% python3 -q
>>> import numpy as np
>>> import numpy.linalg as la
>>> np.set_printoptions(precision=2, suppress=True, linewidth=160)
>>> X = np.loadtxt("m.csv", delimiter=",")
>>> X
array([[ 1.,  1.,  1.,  1., -1., -1., -1., -1.],
       [ 1.,  1.,  1.,  1.,  1.,  1.,  1.,  1.],
       [ 1.,  1., -1., -1.,  1.,  1., -1., -1.],
       [ 1.,  1., -1., -1., -1., -1.,  1.,  1.],
       [ 1., -1.,  1., -1.,  1., -1.,  1., -1.]])
>>> rng = np.random.default_rng(507222)
>>> M2 = X + rng.integers(-2, 3, (5, 1)) @ rng.integers(-2, 3, (1, 8))
>>> M2
array([[ 1.,  1.,  1.,  1., -1., -1., -1., -1.],
       [ 3.,  3.,  3.,  3.,  1.,  0.,  3.,  0.],
       [ 5.,  5.,  3.,  3.,  1., -1.,  3., -3.],
       [-1., -1., -3., -3., -1.,  0., -1.,  2.],
       [-3., -5., -3., -5.,  1.,  1., -3.,  1.]])
>>> la.matrix_rank(M2 - X, tol=1e-8)
np.int64(1)
>>> np.round(la.svd(M2 - X, compute_uv=False), 2) + 0
array([14.83,  0.  ,  0.  ,  0.  ,  0.  ])
>>> x = np.array([2, 1, 2, -2, -1, 0, -1, 2])
>>> h = np.maximum(M2 @ x, 0)
>>> print(np.flatnonzero(h > 1e-9))
[0 1 2 3]
>>> M2.T @ h
array([ 40.,  40.,  24.,  24.,   4.,  -8.,  24., -12.])
>>> np.maximum(M2 @ (3 * x), 0)
array([ 9., 15., 15.,  9.,  0.])
>>> blk = np.stack([X, -2 * X, X[::-1]])
>>> (blk @ X.T).shape
(3, 5, 5)
>>> la.matrix_rank(blk)
array([5, 5, 5])
>>> blk.shape
(3, 5, 8)
>>> la.norm(blk, axis=(1, 2))
array([ 6.32, 12.65,  6.32])
>>> la.matrix_rank(X)
np.int64(5)
>>> X.mean(axis=0)
array([ 1. ,  0.6,  0.2, -0.2,  0.2, -0.2,  0.2, -0.2])
>>> np.count_nonzero(X)
np.int64(40)
>>> X.sum(axis=0)
array([ 5.,  3.,  1., -1.,  1., -1.,  1., -1.])
>>> X - X[0]
array([[ 0.,  0.,  0.,  0.,  0.,  0.,  0.,  0.],
       [ 0.,  0.,  0.,  0.,  2.,  2.,  2.,  2.],
       [ 0.,  0., -2., -2.,  2.,  2.,  0.,  0.],
       [ 0.,  0., -2., -2.,  0.,  0.,  2.,  2.],
       [ 0., -2.,  0., -2.,  2.,  0.,  2.,  0.]])
>>> m1 = np.loadtxt("case8.csv", delimiter=",")
>>> print(m1)
[[1.   0.5  0.25 0.12]
 [0.5  1.   0.5  0.25]
 [0.25 0.5  1.   0.5 ]
 [0.12 0.25 0.5  1.  ]]
>>> L = la.cholesky(m1)
>>> la.eigvalsh(m1).min() > 0
np.True_
>>> m1 / np.sqrt(np.outer(np.diag(m1), np.diag(m1)))
array([[1.  , 0.5 , 0.25, 0.12],
       [0.5 , 1.  , 0.5 , 0.25],
       [0.25, 0.5 , 1.  , 0.5 ],
       [0.12, 0.25, 0.5 , 1.  ]])
>>> L
array([[1.  , 0.  , 0.  , 0.  ],
       [0.5 , 0.87, 0.  , 0.  ],
       [0.25, 0.43, 0.87, 0.  ],
       [0.12, 0.22, 0.43, 0.87]])
>>> x = np.array([1, 1, -3, 0])
>>> rhs = m1 @ x
>>> print(rhs)
[ 0.75  0.   -2.25 -1.13]
>>> la.solve(m1.T, m1[2])
array([0., 0., 1., 0.])
>>> np.round(la.solve(m1, rhs + m1[:, 1]), 2) + 0
array([ 1.,  2., -3.,  0.])
>>> la.solve(m1, m1[:, 3])
array([0., 0., 0., 1.])
>>> hat = np.triu(np.array([[1, 3, 0, 1], [3, 3, 2, 2], [3, 3, 1, 2], [2, 0, 3, 2]]), 1) + np.eye(4)
>>> M2 = hat @ m1 @ la.inv(hat)
>>> hat @ m1 - m1 @ hat
array([[ 1.62,  0.25,  1.  , -0.75],
       [ 0.74,  0.  ,  1.  , -0.5 ],
       [ 0.24, -0.25,  0.  , -1.25],
       [ 0.  , -0.36, -0.5 , -1.62]])
>>> la.matrix_rank(M2)
np.int64(4)
>>> np.round(la.det(M2), 2)
np.float64(0.42)
